$ ipython --no-banner

In [1]: import numpy as np

In [2]: import numpy.linalg as la

In [3]: np.set_printoptions(precision=2, suppress=True, linewidth=120)

In [4]: tidy = lambda a: np.round(a, 2) + 0

In [5]: th = np.deg2rad(117)

In [6]: K = np.eye(5)

In [7]: K[np.ix_([2, 4], [2, 4])] = [[np.cos(th), -np.sin(th)], [np.sin(th), np.cos(th)]]

In [8]: tidy(K)
Out[8]: 
array([[ 1.  ,  0.  ,  0.  ,  0.  ,  0.  ],
       [ 0.  ,  1.  ,  0.  ,  0.  ,  0.  ],
       [ 0.  ,  0.  , -0.45,  0.  , -0.89],
       [ 0.  ,  0.  ,  0.  ,  1.  ,  0.  ],
       [ 0.  ,  0.  ,  0.89,  0.  , -0.45]])

In [9]: other = np.array([[3, 2, 1], [0, 1, 1]])

In [10]: W2 = np.kron(other, K)

In [11]: W2.shape
Out[11]: (10, 15)

In [12]: tidy(W2)
Out[12]: 
array([[ 3.  ,  0.  ,  0.  ,  0.  ,  0.  ,  2.  ,  0.  ,  0.  ,  0.  ,  0.  ,  1.  ,  0.  ,  0.  ,  0.  ,  0.  ],
       [ 0.  ,  3.  ,  0.  ,  0.  ,  0.  ,  0.  ,  2.  ,  0.  ,  0.  ,  0.  ,  0.  ,  1.  ,  0.  ,  0.  ,  0.  ],
       [ 0.  ,  0.  , -1.36,  0.  , -2.67,  0.  ,  0.  , -0.91,  0.  , -1.78,  0.  ,  0.  , -0.45,  0.  , -0.89],
       [ 0.  ,  0.  ,  0.  ,  3.  ,  0.  ,  0.  ,  0.  ,  0.  ,  2.  ,  0.  ,  0.  ,  0.  ,  0.  ,  1.  ,  0.  ],
       [ 0.  ,  0.  ,  2.67,  0.  , -1.36,  0.  ,  0.  ,  1.78,  0.  , -0.91,  0.  ,  0.  ,  0.89,  0.  , -0.45],
       [ 0.  ,  0.  ,  0.  ,  0.  ,  0.  ,  1.  ,  0.  ,  0.  ,  0.  ,  0.  ,  1.  ,  0.  ,  0.  ,  0.  ,  0.  ],
       [ 0.  ,  0.  ,  0.  ,  0.  ,  0.  ,  0.  ,  1.  ,  0.  ,  0.  ,  0.  ,  0.  ,  1.  ,  0.  ,  0.  ,  0.  ],
       [ 0.  ,  0.  ,  0.  ,  0.  ,  0.  ,  0.  ,  0.  , -0.45,  0.  , -0.89,  0.  ,  0.  , -0.45,  0.  , -0.89],
       [ 0.  ,  0.  ,  0.  ,  0.  ,  0.  ,  0.  ,  0.  ,  0.  ,  1.  ,  0.  ,  0.  ,  0.  ,  0.  ,  1.  ,  0.  ],
       [ 0.  ,  0.  ,  0.  ,  0.  ,  0.  ,  0.  ,  0.  ,  0.89,  0.  , -0.45,  0.  ,  0.  ,  0.89,  0.  , -0.45]])

In [13]: q, Rm = la.qr(K)

In [14]: abs(Rm[0, 0]), tidy(la.norm(K[:, 0]))
Out[14]: (np.float64(1.0), np.float64(1.0))

In [15]: tidy(q)
Out[15]: 
array([[ 1.  ,  0.  ,  0.  ,  0.  ,  0.  ],
       [ 0.  ,  1.  ,  0.  ,  0.  ,  0.  ],
       [ 0.  ,  0.  , -0.45,  0.  ,  0.89],
       [ 0.  ,  0.  ,  0.  ,  1.  ,  0.  ],
       [ 0.  ,  0.  ,  0.89,  0.  ,  0.45]])

In [16]: tidy(Rm)
Out[16]: 
array([[ 1.,  0.,  0.,  0.,  0.],
       [ 0.,  1.,  0.,  0.,  0.],
       [ 0.,  0.,  1.,  0.,  0.],
       [ 0.,  0.,  0.,  1.,  0.],
       [ 0.,  0.,  0.,  0., -1.]])

In [17]: q.shape, Rm.shape
Out[17]: ((5, 5), (5, 5))

In [18]: np.abs(np.diag(Rm))
Out[18]: array([1., 1., 1., 1., 1.])

In [19]: np.trace(q @ q.T)
Out[19]: np.float64(5.0)

In [20]: r0 = np.array([2, -2])

In [21]: np.polyval(r0, K[1])
Out[21]: array([-2.,  0., -2., -2., -2.])

In [22]: np.correlate(K[1], K[3], "full")
Out[22]: array([0., 0., 1., 0., 0., 0., 0., 0., 0.])

In [23]: np.cross(K[1, :3], K[3, :3])
Out[23]: array([0., 0., 0.])

In [24]: rng = np.random.default_rng(692032)

In [25]: idx = rng.permutation(5)

In [26]: idx
Out[26]: array([4, 2, 0, 3, 1])

In [27]: other = K[idx][:, idx]

In [28]: tidy(np.diag(other))
Out[28]: array([-0.45, -0.45,  1.  ,  1.  ,  1.  ])

In [29]: tidy(np.sort(np.abs(la.eigvals(other))))
Out[29]: array([1., 1., 1., 1., 1.])

In [30]: tidy(np.trace(other))
Out[30]: np.float64(2.09)

In [31]: np.allclose(other, K)
Out[31]: False

In [32]: data = np.loadtxt("dump.csv", delimiter=",")

In [33]: data
Out[33]: 
array([[-0.93,  0.46,  2.12,  0.16, -0.64, -0.2 ,  0.31,  1.12, -0.34,  0.94, -0.77],
       [-1.39, -0.52, -1.59, -0.33, -0.73,  1.26,  0.19,  1.03, -0.1 ,  0.5 ,  0.85],
       [-0.22, -0.22,  1.65, -0.5 ,  0.44,  0.91,  0.73, -1.75,  0.84, -0.39, -0.67],
       [ 0.57, -1.21, -0.3 , -0.97,  0.92,  0.21,  1.84, -0.6 , -0.6 , -0.97, -0.47],
       [ 1.09, -0.49, -0.1 , -2.01,  0.15,  0.22,  0.28,  0.44,  0.31,  1.25,  1.23],
       [-0.77, -0.51,  1.48, -0.31, -0.09,  1.3 , -0.41,  0.63, -0.58,  1.5 , -1.  ],
       [ 0.93, -0.69, -0.8 , -0.07, -1.1 , -1.61, -0.51, -0.2 ,  1.54,  0.61,  0.44],
       [ 0.56, -0.84,  0.77, -0.84,  0.79,  0.56, -0.26, -0.08, -1.54,  1.02,  1.49],
       [-0.18, -0.09,  0.79,  1.05, -0.42,  1.6 ,  0.34,  0.11, -1.5 ,  1.45, -0.08],
       [-1.15,  0.95,  1.91,  0.38, -0.33,  0.32,  0.85, -0.86,  0.57, -0.39,  0.9 ],
       [ 0.26, -0.6 ,  0.26,  1.16,  0.95,  2.06,  1.09,  0.08, -0.13, -0.22, -0.86],
       [-0.41,  1.09,  0.63, -1.35,  1.37,  0.33, -0.85, -1.24,  0.37,  0.91,  0.46],
       [-0.67,  0.35,  1.38, -0.44, -1.2 ,  1.25,  0.82, -0.97,  0.3 ,  1.18, -0.46],
       [ 1.1 , -0.43,  0.69,  0.6 ,  1.22, -0.25,  1.06, -1.59, -1.11,  0.5 ,  0.25],
       [-0.59,  0.52,  0.14,  0.16,  0.17,  1.95, -0.23, -1.85,  1.  ,  0.1 ,  0.18],
       [ 0.32, -2.84, -0.12, -0.02,  0.27, -0.43,  0.48,  0.29, -0.26,  0.45, -0.02],
       [ 1.4 , -0.83, -0.39,  0.01, -0.33, -1.15, -0.6 ,  0.78,  1.26, -0.47,  1.42],
       [-0.3 ,  0.04,  2.03,  0.24, -1.39,  0.66,  1.4 ,  0.37, -0.04,  0.19,  0.48],
       [ 0.22, -0.12, -0.43,  0.33,  0.22,  0.55,  0.47,  0.98, -1.93,  1.7 , -0.71],
       [-0.54,  0.76,  0.85,  0.58, -0.25,  0.03,  1.79, -0.43,  1.8 ,  0.4 , -0.48],
       [-1.7 ,  0.39, -0.69,  1.14,  0.08,  0.45,  0.66, -0.76,  0.47, -0.45,  1.6 ],
       [ 0.82, -1.74, -0.87,  0.05,  1.28,  0.03,  0.46, -0.3 , -1.17, -0.01,  1.11],
       [-0.54, -0.51, -0.12,  0.87, -0.45,  0.33, -0.95,  0.78, -1.95,  1.43,  0.11],
       [-0.48,  0.03, -0.93, -1.92,  0.18,  0.12, -0.63,  1.33, -1.33,  0.13,  0.46],
       [ 0.21, -0.81, -0.6 , -0.11, -1.35,  1.61, -0.43, -1.35, -0.26,  0.86, -0.84],
       [-1.28, -1.26, -2.04,  0.21,  0.02,  0.3 ,  0.19, -0.51,  0.54, -0.86,  0.39],
       [ 0.26,  2.45,  0.98, -0.75, -0.11,  0.03, -0.67, -0.37, -0.53, -0.06, -0.72],
       [-0.41,  0.66,  0.76, -1.29,  0.04,  0.77, -1.67, -0.99, -0.83,  1.  , -0.29],
       [-1.5 , -0.97,  0.11,  1.5 ,  0.56, -0.18,  0.18, -1.07, -1.  ,  0.86,  0.53],
       [ 0.89,  0.26, -2.02,  0.88,  0.11,  0.44, -0.76,  0.75,  1.08, -0.67,  0.58],
       [-1.83,  0.29, -1.26,  1.  , -0.18,  0.68,  1.33, -0.02, -0.15,  0.64,  0.53],
       [ 0.59, -0.32, -0.22, -0.27,  0.36, -2.35, -0.63,  0.17,  0.6 ,  1.27, -0.62],
       [ 1.03,  0.39,  1.31, -0.1 ,  0.17,  0.63,  0.27,  0.88, -1.44, -0.84, -1.43]])

In [34]: C2 = np.cov(data, rowvar=False)

In [35]: C2.shape
Out[35]: (11, 11)

In [36]: tidy(data.std(axis=0))
Out[36]: array([0.88, 0.93, 1.11, 0.85, 0.7 , 0.91, 0.82, 0.88, 0.99, 0.76, 0.79])

In [37]: tidy(np.corrcoef(data[:, 0], data[:, 6])[0, 1])
Out[37]: np.float64(-0.15)

In [38]: np.argwhere(np.triu(np.abs(np.corrcoef(data.T)) > 0.8, 1))
Out[38]: array([], shape=(0, 2), dtype=int64)

In [39]: tidy(np.corrcoef(data.T))
Out[39]: 
array([[ 1.  , -0.24, -0.02, -0.28,  0.24, -0.34, -0.15,  0.14, -0.03, -0.1 , -0.07],
       [-0.24,  1.  ,  0.38, -0.09, -0.17,  0.16, -0.14, -0.13,  0.15,  0.  , -0.18],
       [-0.02,  0.38,  1.  , -0.09, -0.1 ,  0.14,  0.18, -0.18, -0.1 ,  0.19, -0.38],
       [-0.28, -0.09, -0.09,  1.  , -0.1 ,  0.1 ,  0.33, -0.05,  0.03, -0.09,  0.  ],
       [ 0.24, -0.17, -0.1 , -0.1 ,  1.  , -0.09,  0.05, -0.22, -0.24, -0.19,  0.1 ],
       [-0.34,  0.16,  0.14,  0.1 , -0.09,  1.  ,  0.17, -0.18, -0.22,  0.01, -0.2 ],
       [-0.15, -0.14,  0.18,  0.33,  0.05,  0.17,  1.  , -0.13,  0.1 , -0.27, -0.05],
       [ 0.14, -0.13, -0.18, -0.05, -0.22, -0.18, -0.13,  1.  , -0.27,  0.13,  0.  ],
       [-0.03,  0.15, -0.1 ,  0.03, -0.24, -0.22,  0.1 , -0.27,  1.  , -0.35,  0.17],
       [-0.1 ,  0.  ,  0.19, -0.09, -0.19,  0.01, -0.27,  0.13, -0.35,  1.  , -0.13],
       [-0.07, -0.18, -0.38,  0.  ,  0.1 , -0.2 , -0.05,  0.  ,  0.17, -0.13,  1.  ]])

In [40]: np.argsort(-data.std(axis=0).round(6), kind="stable")
Out[40]: array([ 2,  8,  1,  5,  7,  0,  3,  6, 10,  9,  4])

In [41]: np.median(data, axis=0)
Out[41]: array([-0.22, -0.22,  0.11,  0.01,  0.08,  0.33,  0.27, -0.08, -0.15,  0.5 ,  0.18])
